% python3 -q
>>> import numpy as np
>>> np.set_printoptions(precision=2, suppress=True, linewidth=160)
>>> def rnd(a):
...     return np.round(a, 2) + 0
... 
>>> A2 = np.array([[1, 0, 2], [4, 0, 2], [1, 4, 3], [1, 3, 0], [3, 5, 4]])
>>> Z = np.array([[3, 3, 2, 3], [2, -2, 1, -1], [-3, -3, -3, 1]])
>>> mat = A2 @ Z
>>> print(mat)
[[ -3  -3  -4   5]
 [  6   6   2  14]
 [  2 -14  -3   2]
 [  9  -3   5   0]
 [  7 -13  -1   8]]
>>> # null space of dimension 1
>>> U, sigma, Vh = np.linalg.svd(mat)
>>> V = Vh[:(sigma > 1e-8).sum()]
>>> rng = np.random.default_rng(572)
>>> x0 = mat[4] + 2 * mat[3] + rng.integers(2) * np.eye(4)[0]
>>> x0
array([ 26., -19.,   9.,   8.])
>>> np.allclose(V.T @ V @ x0, x0)
False
>>> np.unique(mat.round(6), axis=0).shape
(5, 4)
>>> print(np.linalg.lstsq(mat[:-1].T, mat[-1])[2])
3
>>> np.abs(np.diag(np.linalg.qr(mat)[1])) > 1e-9
array([ True,  True,  True, False])
>>> U, sigma, Vh = np.linalg.svd(mat)
>>> np.argmax(sigma[:-1] / (sigma[1:] + 1e-6)) + 1
np.int64(3)
>>> rnd(sigma)
array([22.64, 17.38, 11.28,  0.  ])
>>> A2 = U[:, :3] @ np.diag(sigma[:3]) @ Vh[:3]
>>> rnd(np.linalg.norm(mat - A2) / np.linalg.norm(mat))
np.float64(0.0)
>>> rnd(A2)
array([[ -3.,  -3.,  -4.,   5.],
       [  6.,   6.,   2.,  14.],
       [  2., -14.,  -3.,   2.],
       [  9.,  -3.,   5.,   0.],
       [  7., -13.,  -1.,   8.]])
>>> np.linalg.matrix_rank(mat, rtol=0.05)
np.int64(3)
>>> f = np.array([5, -5, 4]) + 0.5
>>> m1 = np.eye(3) - 2 * np.outer(f, f) / (f @ f)
>>> rnd(m1)
array([[ 0.14,  0.7 , -0.7 ],
       [ 0.7 ,  0.43,  0.57],
       [-0.7 ,  0.57,  0.43]])
>>> # orthonormal columns
>>> A2 = np.array([[-1, -3], [-1, -2]])
>>> Z = np.kron(A2, mat)
>>> rnd(np.linalg.norm(Z, 2)), rnd(np.linalg.norm(A2, 2) * np.linalg.norm(mat, 2))
(np.float64(87.5), np.float64(87.5))
>>> print(np.linalg.matrix_rank(Z))
6
>>> Z.shape
(10, 8)
>>> ev, V = np.linalg.eigh(m1)
>>> print(rnd(np.linalg.svd(m1, compute_uv=False)))
[1. 1. 1.]
>>> print(rnd(np.linalg.eigvalsh(m1 @ m1)))
[1. 1. 1.]
>>> rnd(ev.sum()), np.trace(m1)
(np.float64(1.0), np.float64(1.0))
>>> np.unique(ev.round(6) + 0, return_counts=True)[1]
array([1, 2])
>>> [round(float(np.linalg.det(m1[:i, :i])), 2) + 0 for i in range(1, 4)]
[0.14, -0.43, -1.0]
>>> np.all(np.linalg.eigvalsh(m1) > 0)
np.False_
>>> rnd(np.linalg.eigvalsh(m1).min())
np.float64(-1.0)
>>> x0 = np.array([0, 2, 1])
>>> a = np.maximum(m1 @ x0, 0)
>>> rnd(m1.T @ a)
array([0., 2., 1.])
>>> print(np.flatnonzero(a > 1e-9))
[0 1 2]
>>> rnd(np.tanh(m1 @ x0))
array([0.6 , 0.89, 0.92])
>>> f = np.array([-2, 1])
>>> print(np.cross(mat[0, :3], mat[4, :3]))
[-49 -31  60]
>>> K = np.abs(np.array([[-3, -2, 1, -7], [6, 8, -9, 8], [4, -7, -7, 9], [3, 2, -5, -6]])) + np.eye(4)
>>> K = K / K.sum(axis=1, keepdims=True)
>>> print(rnd(K))
[[0.29 0.14 0.07 0.5 ]
 [0.19 0.28 0.28 0.25]
 [0.14 0.25 0.29 0.32]
 [0.18 0.12 0.29 0.41]]
>>> G = K.T @ K
>>> rnd(np.linalg.svd(K, compute_uv=False) ** 2)
array([1.08, 0.08, 0.02, 0.  ])
>>> print((K @ K.T).shape)
(4, 4)
>>> rnd(np.diag(G))
array([0.17, 0.18, 0.25, 0.59])
>>> proj = np.triu(np.array([[0, 3, -3, 0], [2, -1, 2, 1], [0, 0, -3, -2], [-2, -2, 3, 1]]), 1) + np.eye(4)
>>> A2 = proj @ K @ np.linalg.inv(proj)
>>> rnd(np.trace(A2)), rnd(np.trace(K))
(np.float64(1.26), np.float64(1.26))
>>> rnd(np.linalg.det(A2))
np.float64(0.0)
>>> np.linalg.matrix_rank(A2)
np.int64(4)
>>> rnd((K - K.T) / 2)
array([[ 0.  , -0.02, -0.04,  0.16],
       [ 0.02,  0.  ,  0.02,  0.07],
       [ 0.04, -0.02,  0.  ,  0.01],
       [-0.16, -0.07, -0.01,  0.  ]])
>>> np.allclose(K, K.T)
False
>>> rnd(np.linalg.det(K))
np.float64(0.0)
>>> rnd((K + K.T) / 2)
array([[0.29, 0.17, 0.11, 0.34],
       [0.17, 0.28, 0.27, 0.18],
       [0.11, 0.27, 0.29, 0.31],
       [0.34, 0.18, 0.31, 0.41]])
>>> z = rng.permutation(4)
>>> A2 = K[:, z] * rng.choice([-1, 1], 4)
>>> rnd(A2)
array([[0.5 , 0.07, 0.29, 0.14],
       [0.25, 0.28, 0.19, 0.28],
       [0.32, 0.29, 0.14, 0.25],
       [0.41, 0.29, 0.18, 0.12]])
>>> U, _, Vh = np.linalg.svd(K.T @ A2)
>>> print(z)
[3 2 0 1]
>>> rnd(U @ Vh)
array([[0., 0., 1., 0.],
       [0., 0., 0., 1.],
       [0., 1., 0., 0.],
       [1., 0., 0., 0.]])
>>> rnd(np.linalg.lstsq(K, A2)[0])
array([[0., 0., 1., 0.],
       [0., 0., 0., 1.],
       [0., 1., 0., 0.],
       [1., 0., 0., 0.]])
>>> A2 = np.array([[0, 0], [2, 0], [1, 2], [0, 2]])
>>> np.vstack([K, A2.T]).shape
(6, 4)
>>> rnd(np.einsum("ij,ij->i", K, K))
array([0.36, 0.26, 0.27, 0.3 ])
>>> np.linalg.matrix_rank(K @ A2)
np.int64(2)
>>> np.linalg.matrix_rank(np.vstack([K, A2.T]))
np.int64(4)
>>> rnd(K @ A2)
array([[0.36, 1.14],
       [0.84, 1.06],
       [0.79, 1.21],
       [0.53, 1.41]])
>>> rnd(np.einsum("ij->j", K))
array([0.79, 0.79, 0.93, 1.48])
>>> M = np.load("out16.npy")
>>> print(M)
[[ -4.4    5.86  -6.8 ]
 [ -1.74  -7.47  -6.42]
 [ -3.32   1.96   9.23]
 [  9.84   1.74   0.34]
 [ -0.05   9.05   4.25]
 [  0.64   9.2    3.87]
 [ -7.53   6.56   0.5 ]
 [ -6.24  -2.95   7.23]
 [ -4.24   6.37  -6.43]
 [ -3.69   1.54   9.16]
 [  2.53   3.13   9.15]
 [ -4.88  -6.93  -5.3 ]
 [  7.53   1.38  -6.44]
 [ -6.94  -7.12   1.09]
 [ -9.09   4.12  -0.59]
 [ -0.06 -10.     0.14]]
>>> Xs = M - M.mean(axis=1)
Traceback (most recent call last):
  File "<python-input-80>", line 1, in <module>
    Xs = M - M.mean(axis=1)
         ~~^~~~~~~~~~~~~~~~
ValueError: operands could not be broadcast together with shapes (16,3) (16,) 
>>> Xs = M - M.mean(axis=0)
>>> U, sigma, Vh = np.linalg.svd(Xs, full_matrices=False)
>>> print(np.linalg.matrix_rank(Xs))
3
>>> np.searchsorted(np.cumsum(sigma ** 2) / (sigma ** 2).sum(), 0.9) + 1
np.int64(3)
>>> rnd(sigma)
array([25.3 , 21.84, 19.82])
>>> rnd(sigma ** 2 / (sigma ** 2).sum())
array([0.42, 0.32, 0.26])
>>> rnd(Xs.mean(axis=0))
array([0., 0., 0.])
>>> rnd(Vh[0] * np.sign(Vh[0, np.abs(Vh[0]).argmax()]))
array([0.09, 0.79, 0.61])
>>> print(rnd((sigma ** 2).sum() ** 2 / (sigma ** 4).sum()))
2.88
>>> np.abs(U[:, 0]).argmax()
np.int64(1)
